% python3 -q
>>> import numpy as np
>>> np.set_printoptions(precision=3, suppress=True, linewidth=120)
>>> W0 = np.loadtxt("w.csv", delimiter=",")
>>> print(W0)
[[-3. -3.  0.]
 [ 0.  0.  0.]
 [ 0.  0.  0.]
 [-2. -2.  0.]
 [-2. -2.  0.]
 [-1. -1.  0.]
 [ 0.  0.  0.]
 [-1. -1.  0.]
 [-2. -3.  0.]
 [ 0.  0.  0.]]
>>> def softmax(z):
...     e = np.exp(z - z.max(axis=-1, keepdims=True))
...     return e / e.sum(axis=-1, keepdims=True)
... 
>>> print(softmax(W0[3] + 2))
[0.107 0.107 0.787]
>>> print(softmax(W0).sum(axis=1))
[1. 1. 1. 1. 1. 1. 1. 1. 1. 1.]
>>> print(np.round(softmax(10 * W0[3]), 3) + 0)
[0. 0. 1.]
>>> att = W0 @ W0.T / np.sqrt(3)
>>> print(softmax(att)[3] @ W0)
[-2.633 -2.837  0.   ]
>>> U, sig, Vt = np.linalg.svd(W0)
>>> print(np.argmax(sig[:-1] / (sig[1:] + 1e-6)) + 1)
2
>>> print(sig)
[7.115 0.613 0.   ]
>>> out = U[:, :2] @ np.diag(sig[:2]) @ Vt[:2]
>>> print(round(np.abs(W0 - out).max(), 3))
0.0
>>> print(round(float(np.linalg.norm(W0 - out) / np.linalg.norm(W0)), 3))
0.0
>>> f = np.array([-3, 0])
>>> print(np.polyval(f, W0[7]))
[3. 3. 0.]
>>> print(np.convolve(W0[7], f))
[3. 3. 0. 0.]
>>> print(np.correlate(W0[7], W0[9], "full"))
[0. 0. 0. 0. 0.]
>>> out = W0[0, 0] * W0[1:] - np.outer(W0[1:, 0], W0[0])
>>> print(out)
[[ 0.  0. -0.]
 [ 0.  0. -0.]
 [ 0.  0.  0.]
 [ 0.  0.  0.]
 [ 0.  0.  0.]
 [ 0.  0. -0.]
 [ 0.  0.  0.]
 [ 0.  3.  0.]
 [ 0.  0. -0.]]
>>> print(np.linalg.matrix_rank(out), np.linalg.matrix_rank(W0))
1 2
>>> J = np.load("dump.npy")
>>> print(J)
[[3 0 0 0 0 0]
 [4 5 0 0 0 0]
 [5 1 2 0 0 0]
 [4 0 3 4 0 0]
 [2 3 3 5 1 0]
 [5 5 4 4 0 1]]
>>> q, R = np.linalg.qr(J)
>>> print(np.allclose(R.T @ R, J.T @ J))
True
>>> print(round(abs(R[0, 0]), 3), np.round(np.linalg.norm(J[:, 0]), 3))
9.747 9.747
>>> print(np.round(q.T @ q, 3) + 0)
[[1. 0. 0. 0. 0. 0.]
 [0. 1. 0. 0. 0. 0.]
 [0. 0. 1. 0. 0. 0.]
 [0. 0. 0. 1. 0. 0.]
 [0. 0. 0. 0. 1. 0.]
 [0. 0. 0. 0. 0. 1.]]
>>> vec = np.array([3, 0, 3, 2, 1, 0])
>>> print(J @ (2 * vec))
[18 24 42 58 52 70]
>>> print(J @ vec)
[ 9 12 21 29 26 35]
>>> print(np.linalg.norm(J @ vec) <= np.linalg.norm(J, 2) * np.linalg.norm(vec) + 1e-9)
True
>>> print(J @ np.ones(6))
[ 3.  9.  8. 11. 14. 19.]
>>> print(J @ np.eye(6)[1])
[0. 5. 1. 0. 3. 5.]
>>> print(np.round(np.linalg.det(J), 3))
120.0
>>> assert J == J.T
Traceback (most recent call last):
  File "<python-input-36>", line 1, in <module>
    assert J == J.T
           ^^^^^^^^
ValueError: The truth value of an array with more than one element is ambiguous. Use a.any() or a.all()
>>> print(round(np.abs(np.linalg.eigvals(J)).max(), 3))
5.0
>>> print((J + J.T) / 2)
[[3.  2.  2.5 2.  1.  2.5]
 [2.  5.  0.5 0.  1.5 2.5]
 [2.5 0.5 2.  1.5 1.5 2. ]
 [2.  0.  1.5 4.  2.5 2. ]
 [1.  1.5 1.5 2.5 1.  0. ]
 [2.5 2.5 2.  2.  0.  1. ]]
>>> arr = np.loadtxt("mat.csv", delimiter=",")
>>> print(arr)
[[ 6.845  4.059 -0.602]
 [ 6.173  2.944 -1.453]
 [ 7.554  1.498  0.681]
 [ 6.367  4.414  0.662]
 [ 5.465  3.895  0.775]
 [ 4.726  2.866  0.148]
 [ 6.038  3.468 -2.346]
 [ 4.774  3.476 -0.177]
 [ 3.632  1.799  0.535]
 [ 4.849  2.755 -0.099]
 [ 5.911  4.646  0.467]
 [ 5.298  2.664 -2.358]
 [ 5.718  4.264 -0.529]]
>>> q, R = np.linalg.qr(arr)
>>> print(np.round(q.T @ q, 3) + 0)
[[1. 0. 0.]
 [0. 1. 0.]
 [0. 0. 1.]]
>>> print(R)
[[-20.65  -11.796   1.216]
 [  0.      3.592   0.16 ]
 [  0.      0.     -3.793]]
>>> print(q.shape, R.shape)
(13, 3) (3, 3)
>>> print(round(float(abs(R[0, 0])), 3), round(float(np.linalg.norm(arr[:, 0])), 3))
20.65 20.65
>>> print(round(np.trace(q @ q.T), 3))
3.0
>>> print(np.abs(np.diag(R)))
[20.65   3.592  3.793]
